$ python -q
>>> import numpy as np
>>> np.set_printoptions(precision=2, suppress=True, linewidth=100)
>>> A = np.array([[-2.54, 1.02, -1.23],
...     [2.58, -1.17, 0.98],
...     [-2.76, 1.17, -0.01],
...     [2.87, -0.15, 0.86],
...     [-1.26, 2.72, -0.02],
...     [-2.86, -0.64, -0.63],
...     [-1.69, -2.4, -0.6],
...     [-0.66, -2.44, -1.62],
...     [-0.44, -0.06, -2.97],
...     [0.99, 2.39, -1.53]])
>>> A
array([[-2.54,  1.02, -1.23],
       [ 2.58, -1.17,  0.98],
       [-2.76,  1.17, -0.01],
       [ 2.87, -0.15,  0.86],
       [-1.26,  2.72, -0.02],
       [-2.86, -0.64, -0.63],
       [-1.69, -2.4 , -0.6 ],
       [-0.66, -2.44, -1.62],
       [-0.44, -0.06, -2.97],
       [ 0.99,  2.39, -1.53]])
>>> cen = A - A.mean(axis=0)
>>> V = np.linalg.svd(cen)[2][:2]
>>> A2 = cen - cen @ V.T @ V
>>> round(np.linalg.norm(A2) / np.linalg.norm(cen), 2)
np.float64(0.37)
>>> (cen @ V.T).std(axis=0)
array([2.06, 1.69])
>>> A2.std(axis=0)
array([0.28, 0.04, 1.01])
>>> W2 = A[[3, 4]].astype(float)
>>> for _ in range(6):
...     labels = np.linalg.norm(A[:, None] - W2, axis=-1).argmin(axis=1)
...     W2 = np.array([A[labels == j].mean(axis=0) for j in range(2)])
... 
>>> labels
array([1, 0, 1, 0, 1, 1, 1, 0, 1, 1])
>>> W2
array([[ 1.6 , -1.25,  0.07],
       [-1.51,  0.6 , -1.  ]])
>>> D = np.linalg.norm(A[:, None] - A[None], axis=-1)
>>> D[:5, :5]
array([[0.  , 5.99, 1.25, 5.92, 2.45],
       [5.99, 0.  , 5.91, 1.07, 5.56],
       [1.25, 5.91, 0.  , 5.85, 2.16],
       [5.92, 1.07, 5.85, 0.  , 5.11],
       [2.45, 5.56, 2.16, 5.11, 0.  ]])
>>> np.linalg.norm(A, axis=1)
array([3.  , 3.  , 3.  , 3.  , 3.  , 3.  , 3.  , 3.  , 3.  , 3.01])
>>> D.mean(axis=1).argmax()
np.int64(3)
>>> (D + 1e9 * np.eye(10)).round(6).argmin(axis=1)
array([2, 3, 0, 1, 2, 0, 7, 6, 7, 4])
>>> D[9]
array([3.8 , 4.64, 4.23, 3.96, 2.73, 4.98, 5.57, 5.1 , 3.18, 0.  ])
